% ipython --no-banner

In [1]: import numpy as np

In [2]: import numpy.linalg as la

In [3]: np.set_printoptions(precision=1, suppress=True, linewidth=200)

In [4]: rd = lambda a: np.round(a, 1) + 0

In [5]: X = np.load("dump.npy")

In [6]: X
Out[6]: 
array([[ 0,  5,  0,  5,  0,  5],
       [-5,  5, -5,  5, -5,  5],
       [-3, -9, -3, -9, -3, -9],
       [ 0,  5,  0,  5,  0,  5],
       [-5,  5, -5,  5, -5,  5],
       [-3, -9, -3, -9, -3, -9]])

In [7]: B = X / np.sqrt((X ** 2).mean(axis=1, keepdims=True))

In [8]: la.matrix_rank(B) == la.matrix_rank(X)
Out[8]: np.True_

In [9]: B[4]
Out[9]: array([-1.,  1., -1.,  1., -1.,  1.])

In [10]: rng = np.random.default_rng(17554)

In [11]: z = rng.permutation(6)

In [12]: z
Out[12]: array([0, 1, 5, 4, 2, 3])

In [13]: B = X[z][:, z]

In [14]: B
Out[14]: 
array([[ 0,  5,  5,  0,  0,  5],
       [-5,  5,  5, -5, -5,  5],
       [-3, -9, -9, -3, -3, -9],
       [-5,  5,  5, -5, -5,  5],
       [-3, -9, -9, -3, -3, -9],
       [ 0,  5,  5,  0,  0,  5]])

In [15]: arr = np.array([[0, 0, 0, 0], [0, 0, 0, 0], [0, 0, 0, 0], [0, 0, 0, 4]])

In [16]: arr[4]
IndexError: index 4 is out of bounds for axis 0 with size 4


In [17]: rd(la.svd(arr, compute_uv=False))
Out[17]: array([4., 0., 0., 0.])

In [18]: arr.sum(axis=1)
Out[18]: array([0, 0, 0, 4])

In [19]: arr.shape
Out[19]: (4, 4)

In [20]: np.zeros(4, 4)
TypeError: Cannot interpret '4' as a data type


In [21]: arr.sum(axis=0)
Out[21]: array([0, 0, 0, 4])

In [22]: feats = np.load("sample9.npy")

In [23]: feats
Out[23]: 
array([[ 2., -1., -2.,  0.],
       [-2., -2., -1.,  0.],
       [-1., -2.,  2.,  0.],
       [ 0.,  0.,  0., -2.]])

In [24]: W = np.array([[-2, 2, -3, -3, 0],
    ...:     [1, 3, -2, 0, -2],
    ...:     [-2, 3, 2, 3, -2],
    ...:     [0, 0, 1, -1, 1]])

In [25]: beta = np.array([1, 1, 0, 3, 2])

In [26]: act = np.maximum(feats @ W + beta, 0)

In [27]: la.matrix_rank(act)
Out[27]: np.int64(4)

In [28]: act
Out[28]: 
array([[ 0.,  0.,  0.,  0.,  8.],
       [ 5.,  0.,  8.,  6.,  8.],
       [ 0.,  0., 11., 12.,  2.],
       [ 1.,  1.,  0.,  5.,  0.]])

In [29]: Z = np.array([[4, 1, 2], [1, 0, 2], [1, 4, 1], [5, 3, 1], [3, 2, 2]])

In [30]: (act @ Z).round(6).argmax(axis=1)
Out[30]: array([0, 0, 1, 0])

In [31]: U, sigma, Vt = la.svd(act, full_matrices=False)

In [32]: np.abs(U[:, 0]).round(6).argmax()
Out[32]: np.int64(2)

In [33]: rd(np.sqrt((sigma ** 2).sum())), rd(la.norm(act))
Out[33]: (np.float64(23.4), np.float64(23.4))

In [34]: rd(sigma)
Out[34]: array([20.7,  9.7,  3.7,  3.4])

In [35]: np.allclose(U * sigma @ Vt, act)
Out[35]: True

In [36]: rd(U.T @ act @ Vt.T)
Out[36]: 
array([[20.7,  0. ,  0. ,  0. ],
       [ 0. ,  9.7,  0. ,  0. ],
       [ 0. ,  0. ,  3.7,  0. ],
       [ 0. ,  0. ,  0. ,  3.4]])

In [37]: rd(np.abs(Vt[0]))
Out[37]: array([0.2, 0. , 0.6, 0.7, 0.4])

In [38]: rd(sigma / sigma[0])
Out[38]: array([1. , 0.5, 0.2, 0.2])

In [39]: rd(np.cumsum(sigma ** 2) / np.sum(sigma ** 2))
Out[39]: array([0.8, 1. , 1. , 1. ])
